% ipython --no-banner

In [1]: import numpy as np

In [2]: np.set_printoptions(precision=2, suppress=True, linewidth=100, sign=" ")

In [3]: def tidy(a):
   ...:     return np.round(a, 2) + 0
   ...: 

In [4]: A2 = np.array([[-4, -3, -7], [5, -5, -2], [1, 1, -1], [-3, 6, 8]])

In [5]: C = np.array([[2, 1, 3, 2], [3, 0, 2, 0], [0, 2, 1, 3]])

In [6]: rng = np.random.default_rng(441)

In [7]: E = A2 @ C + 0.02 * rng.normal(size=(4, 4))

In [8]: tidy(E)
Out[8]: 
array([[-17.03, -18.01, -24.98, -28.99],
       [ -4.98,   0.99,   3.01,   4.  ],
       [  4.97,  -1.01,   4.  ,  -0.97],
       [ 12.  ,  12.98,  10.98,  18.02]])

In [9]: Uu, sigma, vt = np.linalg.svd(E)

In [10]: np.argmax(sigma[:-1] / (sigma[1:] + 1e-6)) + 1
Out[10]: np.int64(3)

In [11]: A2 = Uu[:, :3] @ np.diag(sigma[:3]) @ vt[:3]

In [12]: tidy(np.linalg.norm(E - A2, 2)), tidy(sigma[3])
Out[12]: (np.float64(0.03), np.float64(0.03))

In [13]: tidy(A2)
Out[13]: 
array([[-17.03, -18.  , -24.97, -29.  ],
       [ -4.98,   1.01,   3.02,   3.99],
       [  4.97,  -1.  ,   4.01,  -0.98],
       [ 12.  ,  12.99,  10.99,  18.01]])

In [14]: data = np.load("dump.npy")

In [15]: data
Out[15]: 
array([[ 1.98,  0.28],
       [ 0.28, -1.98]])

In [16]: # equal to its transpose

In [17]: [round(float(np.linalg.det(data[:i, :i])), 2) + 0 for i in range(1, 3)]
Out[17]: [1.98, -4.0]

In [18]: tidy(np.linalg.eigvalsh(data).min())
Out[18]: np.float64(-2.0)

In [19]: np.all(np.linalg.eigvalsh(data) > 0)
Out[19]: np.False_

In [20]: A2 = np.linalg.inv(data)

In [21]: tidy(np.linalg.det(data) * np.linalg.det(A2))
Out[21]: np.float64(1.0)

In [22]: tidy(np.linalg.slogdet(data)[0])
Out[22]: np.float64(-1.0)

In [23]: tidy(np.linalg.inv(A2))
Out[23]: 
array([[ 1.98,  0.28],
       [ 0.28, -1.98]])

In [24]: (np.abs(A2) > 1e-9).astype(int)
Out[24]: 
array([[ 1,  1],
       [ 1,  1]])

In [25]: np.allclose(A2, data.T)
Out[25]: False

In [26]: tidy(np.linalg.det(data) * A2)
Out[26]: 
array([[-1.98, -0.28],
       [-0.28,  1.98]])

In [27]: tidy(np.linalg.cond(data))
Out[27]: np.float64(1.0)

In [28]: F = np.array([[2, -5, -5, -5], [2, -5, 5, 3], [1, 3, 2, 1], [1, -2, 0, 5]])

In [29]: F[:, 3] = 5 * F[:, 1]

In [30]: F
Out[30]: 
array([[  2,  -5,  -5, -25],
       [  2,  -5,   5, -25],
       [  1,   3,   2,  15],
       [  1,  -2,   0, -10]])

In [31]: # rows and columns are dependent

In [32]: Uu, sigma, vt = np.linalg.svd(F)

In [33]: tidy(sigma)
Out[33]: array([ 40.55,   7.33,   1.99,   0.  ])

In [34]: np.argmax(sigma[:-1] / (sigma[1:] + 1e-6)) + 1
Out[34]: np.int64(3)

In [35]: A2 = Uu[:, :3] @ np.diag(sigma[:3]) @ vt[:3]

In [36]: np.linalg.matrix_rank(A2)
Out[36]: np.int64(3)

In [37]: tidy(np.linalg.norm(F - A2, 2)), tidy(sigma[3])
Out[37]: (np.float64(0.0), np.float64(0.0))

In [38]: np.count_nonzero(F)
Out[38]: np.int64(15)

In [39]: np.abs(F).max()
Out[39]: np.int64(25)

In [40]: np.diff(F, axis=0)
Out[40]: 
array([[  0,   0,  10,   0],
       [ -1,   8,  -3,  40],
       [  0,  -5,  -2, -25]])

In [41]: tidy(np.linalg.norm(F))
Out[41]: np.float64(41.26)

In [42]: F.sum(axis=1)
Out[42]: array([-33, -23,  21, -11])

In [43]: np.unravel_index(np.abs(F).argmax(), F.shape)
Out[43]: (np.int64(0), np.int64(3))

In [44]: feats = np.load("sample10.npy")

In [45]: feats
Out[45]: 
array([[ 1, -1,  1, -1],
       [ 1,  0,  0,  0],
       [ 1,  1,  1,  1]])

In [46]: x = np.array([0, 2, 0, 0])

In [47]: h = np.maximum(feats @ x, 0)

In [48]: feats * (h > 1e-9)[:, None]
Out[48]: 
array([[ 0,  0,  0,  0],
       [ 0,  0,  0,  0],
       [ 1,  1,  1,  1]])

In [49]: h
Out[49]: array([ 0,  0,  2])

In [50]: tidy(np.tanh(feats @ x))
Out[50]: array([-0.96,  0.  ,  0.96])

In [51]: th = np.radians(90)

In [52]: Rm = np.eye(4)

In [53]: Rm[2, 2] = Rm[3, 3] = np.cos(th)

In [54]: Rm[2, 3], Rm[3, 2] = -np.sin(th), np.sin(th)

In [55]: tidy(Rm)
Out[55]: 
array([[ 1.,  0.,  0.,  0.],
       [ 0.,  1.,  0.,  0.],
       [ 0.,  0.,  0., -1.],
       [ 0.,  0.,  1.,  0.]])

In [56]: A2 = feats @ Rm.T

In [57]: tidy(np.linalg.det(Rm)), np.trace(Rm)
Out[57]: (np.float64(1.0), np.float64(2.0))

In [58]: np.allclose(np.linalg.norm(feats, axis=1), np.linalg.norm(A2, axis=1))
Out[58]: True

In [59]: x = np.array([1, 3, -3, 2])

In [60]: feats @ (2 * x)
Out[60]: array([-14,   2,   6])

In [61]: x @ feats
---------------------------------------------------------------------------
ValueError                                Traceback (most recent call last)
Cell In[61], line 1
----> 1 x @ feats

ValueError: matmul: Input operand 1 has a mismatch in its core dimension 0, with gufunc signature (n?,k),(k,m?)->(n?,m?) (size 3 is different from 4)

In [62]: feats.reshape(2, -1)
Out[62]: 
array([[ 1, -1,  1, -1,  1,  0],
       [ 0,  0,  1,  1,  1,  1]])

In [63]: feats.reshape(-1, 2)
Out[63]: 
array([[ 1, -1],
       [ 1, -1],
       [ 1,  0],
       [ 0,  0],
       [ 1,  1],
       [ 1,  1]])

In [64]: T = feats.reshape(3, 2, -1)

In [65]: T[:, 0]
Out[65]: 
array([[ 1, -1],
       [ 1,  0],
       [ 1,  1]])

In [66]: np.swapaxes(T, 1, 2)[0]
Out[66]: 
array([[ 1,  1],
       [-1, -1]])

In [67]: T.transpose(1, 0, 2)
Out[67]: 
array([[[ 1, -1],
        [ 1,  0],
        [ 1,  1]],

       [[ 1, -1],
        [ 0,  0],
        [ 1,  1]]])

In [68]: np.einsum("ihd,jhd->hij", T, T).shape
Out[68]: (2, 3, 3)

In [69]: np.einsum("ihd,ihd->ih", T, T)
Out[69]: 
array([[ 2,  2],
       [ 1,  0],
       [ 2,  2]])

In [70]: arr = np.array([[-0.7, 1.15, 0.8],
    ...:     [0.4, -0.95, 0.5],
    ...:     [-1.4, 2.99, -0.2],
    ...:     [-0.5, 1.04, -0.2],
    ...:     [-0.2, 0.08, 1.0],
    ...:     [0.4, -0.98, 0.3],
    ...:     [-0.9, 2.09, -1.0],
    ...:     [-0.3, 0.65, 1.3],
    ...:     [-0.2, 0.47, 1.9],
    ...:     [-0.7, 1.21, -1.6],
    ...:     [-0.1, 0.02, -0.4],
    ...:     [-1.5, 3.04, -1.4],
    ...:     [1.2, -2.42, 0.3],
    ...:     [-0.1, 0.0, 1.9],
    ...:     [0.6, -1.07, 1.1],
    ...:     [-0.1, 0.32, -0.4],
    ...:     [-0.9, 1.86, -0.7],
    ...:     [-0.3, 0.87, -1.1],
    ...:     [-0.3, 0.67, 0.7]])

In [71]: Ac = (arr - arr.mean(axis=0)) / arr.std(axis=0)

In [72]: np.argwhere(np.abs(Ac) > 2)
Out[72]: 
array([[ 12,   0],
       [ 12,   1]])

In [73]: beta = np.linalg.lstsq(np.delete(Ac, 2, axis=1), Ac[:, 2])[0]

In [74]: tidy(1 - np.var(Ac[:, 2] - np.delete(Ac, 2, axis=1) @ beta))
Out[74]: np.float64(0.25)

In [75]: np.abs(beta).argmax()
Out[75]: np.int64(1)

In [76]: tidy(beta)
Out[76]: array([-1.11, -1.58])

In [77]: d = np.linalg.norm(arr[:, None] - arr[None], axis=-1)

In [78]: d[14].round(6).argsort(kind="stable")[:4]
Out[78]: array([ 14,   1,   5,   4])

In [79]: np.unravel_index(d.round(6).argmax(), d.shape)
Out[79]: (np.int64(11), np.int64(12))

In [80]: A2 = np.c_[arr[:, :1] @ np.array([[-9]]), np.array([0, 2, 1, 0, 3, 3, 0, 1, 0, 3, 3, 1, 3, 1, 0, 2, 0, 0, 1])]

In [81]: tidy(A2)
Out[81]: 
array([[  6.3,   0. ],
       [ -3.6,   2. ],
       [ 12.6,   1. ],
       [  4.5,   0. ],
       [  1.8,   3. ],
       [ -3.6,   3. ],
       [  8.1,   0. ],
       [  2.7,   1. ],
       [  1.8,   0. ],
       [  6.3,   3. ],
       [  0.9,   3. ],
       [ 13.5,   1. ],
       [-10.8,   3. ],
       [  0.9,   1. ],
       [ -5.4,   0. ],
       [  0.9,   2. ],
       [  8.1,   0. ],
       [  2.7,   0. ],
       [  2.7,   1. ]])

In [82]: tidy(np.linalg.norm(A2 - arr @ np.linalg.lstsq(arr, A2)[0], axis=0))
Out[82]: array([ 0. ,  6.7])

In [83]: tidy(np.linalg.norm(np.linalg.qr(arr)[0].T @ A2, axis=0) ** 2 / ((A2 ** 2).sum(axis=0) + 1e-12))
Out[83]: array([ 1.  ,  0.23])
